% ipython --no-banner

In [1]: import numpy as np

In [2]: np.set_printoptions(suppress=True, linewidth=120)

In [3]: feats = np.array([[1, -2, -1], [1, -2, -1], [2, -1, 0], [0, -3, -2]])

In [4]: feats
Out[4]: 
array([[ 1, -2, -1],
       [ 1, -2, -1],
       [ 2, -1,  0],
       [ 0, -3, -2]])

In [5]: G = feats.T @ feats

In [6]: np.allclose(G, G.T)
Out[6]: True

In [7]: np.round(np.linalg.eigvalsh(G)[::-1], 2) + 0
Out[7]: array([25.63,  4.37,  0.  ])

In [8]: K = np.load("arr.npy")

In [9]: K
Out[9]: 
array([[-2,  0,  3,  0],
       [-4,  4,  6, -6],
       [-1,  0, -3,  0],
       [-2,  2, -6,  6]])

In [10]: G = K.T @ K

In [11]: np.allclose(G, G.T)
Out[11]: True

In [12]: G
Out[12]: 
array([[ 25, -20, -15,  12],
       [-20,  20,  12, -12],
       [-15,  12,  90, -72],
       [ 12, -12, -72,  72]])

In [13]: np.diag(G)
Out[13]: array([25, 20, 90, 72])

In [14]: np.round(np.linalg.svd(K, compute_uv=False) ** 2, 2)
Out[14]: array([159.18,  37.03,   8.75,   2.04])

In [15]: np.linalg.matrix_rank(G)
Out[15]: np.int64(4)

In [16]: rng = np.random.default_rng(717)

In [17]: B = K + rng.integers(-2, 3, (4, 1)) @ rng.integers(-2, 3, (1, 4))

In [18]: B
Out[18]: 
array([[-2,  4,  5, -2],
       [-4,  4,  6, -6],
       [-1,  2, -2, -1],
       [-2,  2, -6,  6]])

In [19]: np.abs(B - K).sum(axis=1)
Out[19]: array([8, 0, 4, 0])

In [20]: np.round(np.linalg.svd(B - K, compute_uv=False), 2) + 0
Out[20]: array([5.48, 0.  , 0.  , 0.  ])

In [21]: np.linalg.matrix_rank(B - K, tol=1e-8)
Out[21]: np.int64(1)

In [22]: z = rng.permutation(4)

In [23]: z
Out[23]: array([3, 1, 0, 2])

In [24]: B = K[z][:, z]

In [25]: round(float(np.linalg.det(B)), 2), round(np.linalg.det(K[z]), 2)
Out[25]: (324.0, np.float64(324.0))

In [26]: np.allclose(B, K)
Out[26]: False

In [27]: np.diag(B)
Out[27]: array([ 6,  4, -2, -3])

In [28]: vec = np.array([1, -3, -2, -2])

In [29]: (K * vec).sum(axis=1)
Out[29]: array([ -8, -16,   5,  -8])

In [30]: (K @ vec).argmax()
Out[30]: np.int64(2)

In [31]: np.einsum("ij,j->i", K, vec)
Out[31]: array([ -8, -16,   5,  -8])

In [32]: data = rng.normal(size=(26, 4)) + 10 * np.array([-2, 0, 1, -2])

In [33]: data.round(2)
Out[33]: 
array([[-21.68,   1.  ,   8.86, -19.33],
       [-20.68,   1.99,   9.72, -20.18],
       [-19.05,  -0.94,   9.99, -20.11],
       [-19.29,  -1.09,  11.47, -20.18],
       [-17.61,  -0.57,  10.73, -19.37],
       [-19.23,   0.33,  10.2 , -19.36],
       [-18.59,  -1.23,   9.54, -18.43],
       [-20.32,   0.07,  10.01, -19.19],
       [-19.06,  -0.46,   8.85, -20.41],
       [-19.68,  -0.44,   8.93, -21.33],
       [-20.59,  -0.26,  10.31, -18.86],
       [-19.92,  -0.56,   9.5 , -19.97],
       [-18.38,  -0.58,   8.9 , -20.47],
       [-20.89,   1.19,   7.65, -19.98],
       [-18.52,   0.25,   7.15, -21.36],
       [-18.27,   0.52,  10.01, -18.27],
       [-18.22,   1.27,  10.33, -19.78],
       [-20.44,  -0.58,   9.16, -22.4 ],
       [-21.9 ,   0.92,  12.1 , -19.81],
       [-22.32,   0.28,   8.95, -20.44],
       [-18.62,  -0.05,  10.79, -20.24],
       [-18.83,  -1.15,   8.62, -20.12],
       [-19.07,  -1.15,  10.16, -20.63],
       [-20.08,  -0.58,   9.56, -18.78],
       [-19.65,   0.43,  10.84, -20.53],
       [-19.85,  -1.43,  10.48, -20.48]])

In [34]: np.round(data.ravel(order="F"), 2)
Out[34]: 
array([-21.68, -20.68, -19.05, -19.29, -17.61, -19.23, -18.59, -20.32, -19.06, -19.68, -20.59, -19.92, -18.38, -20.89,
       -18.52, -18.27, -18.22, -20.44, -21.9 , -22.32, -18.62, -18.83, -19.07, -20.08, -19.65, -19.85,   1.  ,   1.99,
        -0.94,  -1.09,  -0.57,   0.33,  -1.23,   0.07,  -0.46,  -0.44,  -0.26,  -0.56,  -0.58,   1.19,   0.25,   0.52,
         1.27,  -0.58,   0.92,   0.28,  -0.05,  -1.15,  -1.15,  -0.58,   0.43,  -1.43,   8.86,   9.72,   9.99,  11.47,
        10.73,  10.2 ,   9.54,  10.01,   8.85,   8.93,  10.31,   9.5 ,   8.9 ,   7.65,   7.15,  10.01,  10.33,   9.16,
        12.1 ,   8.95,  10.79,   8.62,  10.16,   9.56,  10.84,  10.48, -19.33, -20.18, -20.11, -20.18, -19.37, -19.36,
       -18.43, -19.19, -20.41, -21.33, -18.86, -19.97, -20.47, -19.98, -21.36, -18.27, -19.78, -22.4 , -19.81, -20.44,
       -20.24, -20.12, -20.63, -18.78, -20.53, -20.48])

In [35]: t3 = data.reshape(26, 2, -1)

In [36]: np.round(np.swapaxes(t3, 1, 2)[4], 2)
Out[36]: 
array([[-17.61,  10.73],
       [ -0.57, -19.37]])

In [37]: np.einsum("ihd,jhd->hij", t3, t3).shape
Out[37]: (2, 26, 26)

In [38]: t3.shape
Out[38]: (26, 2, 2)

In [39]: Xc = (data - data.mean(axis=0)) / data.std(axis=0)

In [40]: np.round(Xc.std(axis=0), 2)
Out[40]: array([1., 1., 1., 1.])

In [41]: np.argwhere(np.abs(Xc) > 2)
Out[41]: 
array([[ 1,  1],
       [14,  2],
       [17,  3],
       [18,  2],
       [19,  0]])

In [42]: coef = np.linalg.lstsq(np.delete(Xc, 2, axis=1), Xc[:, 2])[0]

In [43]: np.abs(coef).argmax()
Out[43]: np.int64(2)

In [44]: coef.round(2)
Out[44]: array([-0.04, -0.12,  0.3 ])

In [45]: E = np.diag(np.array([2, -1]))

In [46]: E
Out[46]: 
array([[ 2,  0],
       [ 0, -1]])

In [47]: vals, evecs = np.linalg.eigh(E)

In [48]: vec = np.array([-5, 3])

In [49]: (np.sign(evecs[:, -1].round(6)) == np.sign(evecs[0, -1].round(6))).astype(int)
Out[49]: array([1, 0])

In [50]: np.round(np.linalg.eigvalsh(E[1:, 1:]), 2)
Out[50]: array([-1.])

In [51]: evecs * np.abs(vals) @ evecs.T
Out[51]: 
array([[2., 0.],
       [0., 1.]])

In [52]: np.abs(E).sum(axis=1).max(), np.abs(vals).max()
Out[52]: (np.int64(2), np.float64(2.0))

In [53]: np.round(vec @ E @ vec / (vec @ vec), 2), vals[0], vals[-1]
Out[53]: (np.float64(1.21), np.float64(-1.0), np.float64(2.0))

In [54]: def softmax(z):
    ...:     e = np.exp(z - z.max(axis=-1, keepdims=True))
    ...:     return e / e.sum(axis=-1, keepdims=True)
    ...: 

In [55]: np.round(softmax(E[0] + 2), 2)
Out[55]: array([0.88, 0.12])

In [56]: scores = E @ E.T / np.sqrt(2)

In [57]: np.round(softmax(scores)[0] @ E, 2)
Out[57]: array([ 1.89, -0.06])

In [58]: np.round(softmax(scores), 2)
Out[58]: 
array([[0.94, 0.06],
       [0.33, 0.67]])

In [59]: M = np.loadtxt("test17.csv", delimiter=",")

In [60]: M.round(2)
Out[60]: 
array([[1.  , 0.  , 0.  ],
       [0.33, 0.33, 0.33],
       [0.  , 0.33, 0.67]])

In [61]: round(np.einsum("ij,ji->", M, M), 2)
Out[61]: np.float64(1.78)

In [62]: np.round(np.poly(M), 2)
Out[62]: array([ 1.  , -2.  ,  1.11, -0.11])

In [63]: round(float(np.linalg.det(2 * M)), 2), np.round(np.linalg.det(M), 2)
Out[63]: (0.89, np.float64(0.11))

In [64]: round(float(np.linalg.det(M.T)), 2)
Out[64]: 0.11

In [65]: np.round(np.kron(np.eye(2, dtype=int), M), 2)
Out[65]: 
array([[1.  , 0.  , 0.  , 0.  , 0.  , 0.  ],
       [0.33, 0.33, 0.33, 0.  , 0.  , 0.  ],
       [0.  , 0.33, 0.67, 0.  , 0.  , 0.  ],
       [0.  , 0.  , 0.  , 1.  , 0.  , 0.  ],
       [0.  , 0.  , 0.  , 0.33, 0.33, 0.33],
       [0.  , 0.  , 0.  , 0.  , 0.33, 0.67]])

In [66]: np.round(np.linalg.eigvals(M).sum().real, 2)
Out[66]: np.float64(2.0)

In [67]: np.round(np.linalg.det(M[::-1]), 2)
Out[67]: np.float64(-0.11)
